$ ipython --no-banner

In [1]: import numpy as np

In [2]: from numpy import linalg as LA

In [3]: np.set_printoptions(suppress=True, linewidth=160)

In [4]: def tidy(a):
   ...:     return np.round(a, 3) + 0
   ...: 

In [5]: rng = np.random.default_rng(7506)

In [6]: K = np.eye(6, dtype=int)[rng.permutation(6)]

In [7]: K
Out[7]: 
array([[0, 0, 0, 0, 0, 1],
       [1, 0, 0, 0, 0, 0],
       [0, 0, 0, 1, 0, 0],
       [0, 1, 0, 0, 0, 0],
       [0, 0, 0, 0, 1, 0],
       [0, 0, 1, 0, 0, 0]])

In [8]: r0, g = K[0], K[1]

In [9]: r0 @ g
Out[9]: np.int64(0)

In [10]: pr = (r0 @ g) / (r0 @ r0) * r0

In [11]: tidy(LA.norm(r0 + g) ** 2 + LA.norm(r0 - g) ** 2)
Out[11]: np.float64(4.0)

In [12]: pr
Out[12]: array([0., 0., 0., 0., 0., 0.])

In [13]: LA.matrix_rank(np.outer(r0, g))
Out[13]: np.int64(1)

In [14]: x = np.array([0, 0, 0, 1, 0, -2])

In [15]: 6 - LA.matrix_rank(K - np.eye(6), tol=1e-8)
Out[15]: np.int64(2)

In [16]: K.T @ (K @ x)
Out[16]: array([ 0,  0,  0,  1,  0, -2])

In [17]: tidy(LA.inv(K))
Out[17]: 
array([[0., 1., 0., 0., 0., 0.],
       [0., 0., 0., 1., 0., 0.],
       [0., 0., 0., 0., 0., 1.],
       [0., 0., 1., 0., 0., 0.],
       [0., 0., 0., 0., 1., 0.],
       [1., 0., 0., 0., 0., 0.]])

In [18]: tidy(np.abs(LA.eigvals(K)))
Out[18]: array([1., 1., 1., 1., 1., 1.])

In [19]: tidy(LA.det(K))
Out[19]: np.float64(1.0)

In [20]: r0 = np.array([-9, 1, 2, 5, -4, 1])

In [21]: A2 = K + np.outer(r0, np.eye(6)[0])

In [22]: LA.matrix_rank(A2 - K)
Out[22]: np.int64(1)

In [23]: A2
Out[23]: 
array([[-9.,  0.,  0.,  0.,  0.,  1.],
       [ 2.,  0.,  0.,  0.,  0.,  0.],
       [ 2.,  0.,  0.,  1.,  0.,  0.],
       [ 5.,  1.,  0.,  0.,  0.,  0.],
       [-4.,  0.,  0.,  0.,  1.,  0.],
       [ 1.,  0.,  1.,  0.,  0.,  0.]])

In [24]: LA.matrix_rank(LA.inv(A2) - LA.inv(K), tol=1e-8)
Out[24]: np.int64(1)

In [25]: U, sig, Vh = LA.svd(A2, full_matrices=False)

In [26]: tidy(Vh @ Vh.T)
Out[26]: 
array([[1., 0., 0., 0., 0., 0.],
       [0., 1., 0., 0., 0., 0.],
       [0., 0., 1., 0., 0., 0.],
       [0., 0., 0., 1., 0., 0.],
       [0., 0., 0., 0., 1., 0.],
       [0., 0., 0., 0., 0., 1.]])

In [27]: tidy(np.cumsum(sig ** 2) / np.sum(sig ** 2))
Out[27]: array([0.97 , 0.978, 0.985, 0.992, 1.   , 1.   ])

In [28]: tidy(U.T @ U)
Out[28]: 
array([[1., 0., 0., 0., 0., 0.],
       [0., 1., 0., 0., 0., 0.],
       [0., 0., 1., 0., 0., 0.],
       [0., 0., 0., 1., 0., 0.],
       [0., 0., 0., 0., 1., 0.],
       [0., 0., 0., 0., 0., 1.]])

In [29]: np.allclose(U * sig @ Vh, A2)
Out[29]: True

In [30]: tidy(np.abs(Vh[0]))
Out[30]: array([0.996, 0.038, 0.008, 0.015, 0.03 , 0.068])

In [31]: tidy(sig)
Out[31]: array([11.488,  1.   ,  1.   ,  1.   ,  1.   ,  0.174])

In [32]: U.shape, sig.shape, Vh.shape
Out[32]: ((6, 6), (6,), (6, 6))

In [33]: E = np.array([[0.0, -0.1, -0.7, 1.6, -2.1],
    ...:     [-0.8, -0.2, -0.3, -1.6, -1.3],
    ...:     [-0.5, -0.4, -0.6, 0.6, 0.4]])

In [34]: E[:, 4] *= 20

In [35]: E
Out[35]: 
array([[  0. ,  -0.1,  -0.7,   1.6, -42. ],
       [ -0.8,  -0.2,  -0.3,  -1.6, -26. ],
       [ -0.5,  -0.4,  -0.6,   0.6,   8. ]])

In [36]: ang = np.radians(15)

In [37]: Rm = np.eye(5)

In [38]: Rm[2, 2] = Rm[1, 1] = np.cos(ang)

In [39]: Rm[2, 1], Rm[1, 2] = -np.sin(ang), np.sin(ang)

In [40]: tidy(Rm)
Out[40]: 
array([[ 1.   ,  0.   ,  0.   ,  0.   ,  0.   ],
       [ 0.   ,  0.966,  0.259,  0.   ,  0.   ],
       [ 0.   , -0.259,  0.966,  0.   ,  0.   ],
       [ 0.   ,  0.   ,  0.   ,  1.   ,  0.   ],
       [ 0.   ,  0.   ,  0.   ,  0.   ,  1.   ]])

In [41]: A2 = E @ Rm.T

In [42]: np.allclose(E @ E.T, A2 @ A2.T)
Out[42]: True

In [43]: tidy(LA.det(Rm)), tidy(np.trace(Rm))
Out[43]: (np.float64(1.0), np.float64(4.932))

In [44]: tidy(np.abs(A2 - E).max(axis=0))
Out[44]: array([0.   , 0.178, 0.124, 0.   , 0.   ])

In [45]: r0 = np.array([-4, 7, 2, -5, 2])

In [46]: A2 = Rm + np.outer(r0, np.eye(5)[4])

In [47]: tidy(A2)
Out[47]: 
array([[ 1.   ,  0.   ,  0.   ,  0.   , -4.   ],
       [ 0.   ,  0.966,  0.259,  0.   ,  7.   ],
       [ 0.   , -0.259,  0.966,  0.   ,  2.   ],
       [ 0.   ,  0.   ,  0.   ,  1.   , -5.   ],
       [ 0.   ,  0.   ,  0.   ,  0.   ,  3.   ]])

In [48]: LA.matrix_rank(A2 - Rm)
Out[48]: np.int64(1)

In [49]: tidy(LA.det(A2) / LA.det(Rm)), tidy(1 + LA.solve(Rm, r0)[4])
Out[49]: (np.float64(3.0), np.float64(3.0))

In [50]: LA.matrix_rank(LA.inv(A2) - LA.inv(Rm), tol=1e-8)
Out[50]: np.int64(1)

In [51]: m1 = np.load("mat.npy")

In [52]: tidy(m1)
Out[52]: 
array([[-0.511, -0.419, -0.738,  0.136],
       [ 0.682, -0.526, -0.255, -0.44 ],
       [ 0.398, -0.237,  0.023,  0.886],
       [-0.341, -0.701,  0.624, -0.05 ]])

In [53]: tidy(LA.eigvals(m1))
Out[53]: array([ 1.   +0.j   , -0.533+0.846j, -0.533-0.846j, -1.   +0.j   ])

In [54]: tidy(np.kron(np.eye(2, dtype=int), m1))
Out[54]: 
array([[-0.511, -0.419, -0.738,  0.136,  0.   ,  0.   ,  0.   ,  0.   ],
       [ 0.682, -0.526, -0.255, -0.44 ,  0.   ,  0.   ,  0.   ,  0.   ],
       [ 0.398, -0.237,  0.023,  0.886,  0.   ,  0.   ,  0.   ,  0.   ],
       [-0.341, -0.701,  0.624, -0.05 ,  0.   ,  0.   ,  0.   ,  0.   ],
       [ 0.   ,  0.   ,  0.   ,  0.   , -0.511, -0.419, -0.738,  0.136],
       [ 0.   ,  0.   ,  0.   ,  0.   ,  0.682, -0.526, -0.255, -0.44 ],
       [ 0.   ,  0.   ,  0.   ,  0.   ,  0.398, -0.237,  0.023,  0.886],
       [ 0.   ,  0.   ,  0.   ,  0.   , -0.341, -0.701,  0.624, -0.05 ]])

In [55]: tidy(LA.det(m1[::-1]))
Out[55]: np.float64(-1.0)

In [56]: A2 = m1 / LA.norm(m1, axis=1, keepdims=True)

In [57]: C2 = A2 @ A2.T

In [58]: tidy(np.degrees(np.arccos(np.clip(C2[1, 2], -1, 1))))
Out[58]: np.float64(90.0)

In [59]: x = np.array([-2, 0, 0, 1])

In [60]: tidy(np.abs(LA.eigvals(m1)))
Out[60]: array([1., 1., 1., 1.])

In [61]: tidy(m1.T @ (m1 @ x))
Out[61]: array([-2.,  0.,  0.,  1.])

In [62]: tidy(np.sort(np.abs(np.degrees(np.angle(LA.eigvals(m1))))))
Out[62]: array([  0.   , 122.188, 122.188, 180.   ])

In [63]: tidy(LA.det(m1))
Out[63]: np.float64(-1.0)

In [64]: 4 - LA.matrix_rank(m1 - np.eye(4), tol=1e-8)
Out[64]: np.int64(1)

In [65]: proj = np.triu(np.array([[2, 2, 1, 0], [2, 0, 2, 3], [0, 1, 1, 0], [2, 0, 0, 1]]), 1) + np.eye(4)

In [66]: A2 = proj @ m1 @ LA.inv(proj)

In [67]: tidy(LA.det(A2))
Out[67]: np.float64(-1.0)

In [68]: tidy(np.trace(A2)), tidy(np.trace(m1))
Out[68]: (np.float64(-1.065), np.float64(-1.065))

In [69]: F = np.loadtxt("sample10.csv", delimiter=",")

In [70]: F
Out[70]: 
array([[ 0.66,  0.68,  0.92,  0.16],
       [ 2.44,  1.48, -0.67,  1.25],
       [ 0.02,  0.16,  0.64,  0.46],
       [-0.56, -0.7 , -1.32, -0.53],
       [ 0.96,  0.9 ,  1.22,  2.29]])

In [71]: LA.matrix_rank(F, rtol=0.1)
Out[71]: np.int64(3)

In [72]: np.argsort(-LA.norm(F, axis=0).round(6), kind="stable")[:3]
Out[72]: array([0, 3, 2])

In [73]: [round(float(x), 3) for x in LA.svd(F, compute_uv=False)[:3]]
Out[73]: [4.209, 2.216, 1.112]

In [74]: A = np.load("a.npy")

In [75]: A
Out[75]: 
array([[ -6.255, -13.826,   0.351],
       [ -1.644,  -6.426,   0.285],
       [  0.36 ,  -0.583,  -0.379],
       [  0.289,  -0.434,  -0.384],
       [  0.214,  -0.323,  -0.368],
       [  0.07 ,  -0.154,  -0.256],
       [  0.015,  -0.069,  -0.131],
       [  0.381,   0.499,   0.943],
       [  0.463,   0.572,   1.063],
       [  1.577,   1.488,   2.347],
       [  2.037,   1.853,   2.791],
       [ 24.515,  20.259,  17.618]])

In [76]: C2 = A.T @ A

In [77]: tidy(C2)
Out[77]: 
array([[650.073, 599.855, 439.133],
       [599.855, 649.764, 360.536],
       [439.133, 360.536, 326.425]])

In [78]: tidy(np.diag(C2))
Out[78]: array([650.073, 649.764, 326.425])

In [79]: tidy(np.trace(C2)), tidy((A ** 2).sum())
Out[79]: (np.float64(1626.262), np.float64(1626.262))

In [80]: tidy(LA.eigvalsh(C2)[::-1])
Out[80]: array([1518.476,  104.207,    3.578])

In [81]: (A @ A.T).shape
Out[81]: (12, 12)

In [82]: np.allclose(C2, C2.T)
Out[82]: True

In [83]: x = np.array([2, 3, -3, -2, -3, -2])

In [84]: y = K @ x

In [85]: y
Out[85]: array([-2,  2, -2,  3, -3, -3])

In [86]: tidy(LA.solve(K, K[:, 0]))
Out[86]: array([1., 0., 0., 0., 0., 0.])

In [87]: tidy(LA.solve(K, y))
Out[87]: array([ 2.,  3., -3., -2., -3., -2.])

In [88]: Xs = A - A.mean(axis=0)

In [89]: V = LA.svd(Xs)[2][:2]

In [90]: A2 = Xs - Xs @ V.T @ V

In [91]: tidy(LA.norm(A2) / LA.norm(Xs))
Out[91]: np.float64(0.048)

In [92]: tidy(np.diag(V.T @ V))
Out[92]: array([0.482, 0.894, 0.624])

In [93]: r0, g = A[11], A[0]

In [94]: tidy(r0 @ r0)
Out[94]: np.float64(1321.806)

In [95]: tidy(r0 @ g)
Out[95]: np.float64(-427.258)

In [96]: pr = (r0 @ g) / (r0 @ r0) * r0

In [97]: tidy(LA.norm(r0 + g) ** 2 + LA.norm(r0 - g) ** 2)
Out[97]: np.float64(3104.425)

In [98]: tidy(pr)
Out[98]: array([-7.924, -6.548, -5.695])

In [99]: mat = np.load("data.npy")

In [100]: mat
Out[100]: 
array([[ 1.5, -1.1, -0.1,  1.9, -1.4, -0.1],
       [-0.3,  0.2,  0.5,  1.3, -1.1,  0.1],
       [ 1.4,  0.2, -2.4, -0.1, -2.8,  0.1],
       [ 0. , -0.6,  0.8, -0.8, -0.1,  1.2],
       [ 0.6, -0.6,  0.6,  0.1, -0.7,  0.4]])

In [101]: x = np.array([-2, 1, 1, -2, 0, 2])

In [102]: h = np.maximum(mat @ x, 0)

In [103]: h
Out[103]: array([0. , 0. , 0. , 4.2, 0. ])

In [104]: tidy(mat.T @ h)
Out[104]: array([ 0.  , -2.52,  3.36, -3.36, -0.42,  5.04])

In [105]: mat * (h > 1e-9)[:, None]
Out[105]: 
array([[ 0. , -0. , -0. ,  0. , -0. , -0. ],
       [-0. ,  0. ,  0. ,  0. , -0. ,  0. ],
       [ 0. ,  0. , -0. , -0. , -0. ,  0. ],
       [ 0. , -0.6,  0.8, -0.8, -0.1,  1.2],
       [ 0. , -0. ,  0. ,  0. , -0. ,  0. ]])

In [106]: x = np.array([5, -1, 2, -5, -4, -1])

In [107]: tidy((mat * x).sum(axis=1))
Out[107]: array([ 4.6, -2.9, 13.6,  5.4,  6.7])

In [108]: np.sign((mat @ x).round(6))
Out[108]: array([ 1., -1.,  1.,  1.,  1.])

In [109]: (mat @ x).argmax()
Out[109]: np.int64(2)

In [110]: mat @ np.eye(6)[0]
Out[110]: array([ 1.5, -0.3,  1.4,  0. ,  0.6])

In [111]: tidy(mat @ np.ones(6))
Out[111]: array([ 0.7,  0.7, -3.6,  0.5,  0.4])

In [112]: tidy(mat @ (2 * x))
Out[112]: array([ 9.2, -5.8, 27.2, 10.8, 13.4])

In [113]: A2 = np.array([[1, 3, 2],
     ...:     [-1, -3, -1],
     ...:     [1, -2, 0],
     ...:     [-2, 2, 3],
     ...:     [0, 1, 1],
     ...:     [-2, 1, 0]])

In [114]: tidy(A2.T @ mat.T)
Out[114]: 
array([[-1.1, -2.8, -1.2,  0.6,  0.8],
       [10.3, -0.9,  5.5, -0.3,  2.3],
       [ 8.4,  2. , -0.5, -1.9,  1.4]])

In [115]: tidy(np.einsum("ij,ij->i", mat, mat))
Out[115]: array([ 9.05,  3.29, 15.62,  3.09,  1.74])

In [116]: tidy(np.einsum("ik,kj->ij", mat, A2))
Out[116]: 
array([[-1.1, 10.3,  8.4],
       [-2.8, -0.9,  2. ],
       [-1.2,  5.5, -0.5],
       [ 0.6, -0.3, -1.9],
       [ 0.8,  2.3,  1.4]])

In [117]: tidy(mat @ A2)
Out[117]: 
array([[-1.1, 10.3,  8.4],
       [-2.8, -0.9,  2. ],
       [-1.2,  5.5, -0.5],
       [ 0.6, -0.3, -1.9],
       [ 0.8,  2.3,  1.4]])

In [118]: LA.matrix_rank(np.vstack([mat, A2.T]))
Out[118]: np.int64(6)

In [119]: M = np.loadtxt("layer12.csv", delimiter=",")

In [120]: tidy(M)
Out[120]: 
array([[0.167, 0.167, 0.25 , 0.25 , 0.167],
       [0.143, 0.143, 0.286, 0.429, 0.   ],
       [0.231, 0.231, 0.308, 0.077, 0.154],
       [0.   , 0.4  , 0.2  , 0.4  , 0.   ],
       [0.25 , 0.083, 0.167, 0.167, 0.333]])

In [121]: w1 = np.array([[-3, -3], [2, 1], [-2, 3], [-1, 1]])

In [122]: beta = np.array([0, 9])

In [123]: H = np.maximum(F @ w1 + beta, 0)

In [124]: LA.matrix_rank(H)
Out[124]: np.int64(2)

In [125]: C = np.array([[0, 1, 3], [1, 2, 1]])

In [126]: w1 @ C
Out[126]: 
array([[ -3,  -9, -12],
       [  1,   4,   7],
       [  3,   4,  -3],
       [  1,   1,  -2]])

In [127]: (H @ C).round(6).argmax(axis=1)
Out[127]: array([1, 1, 1, 2, 1])
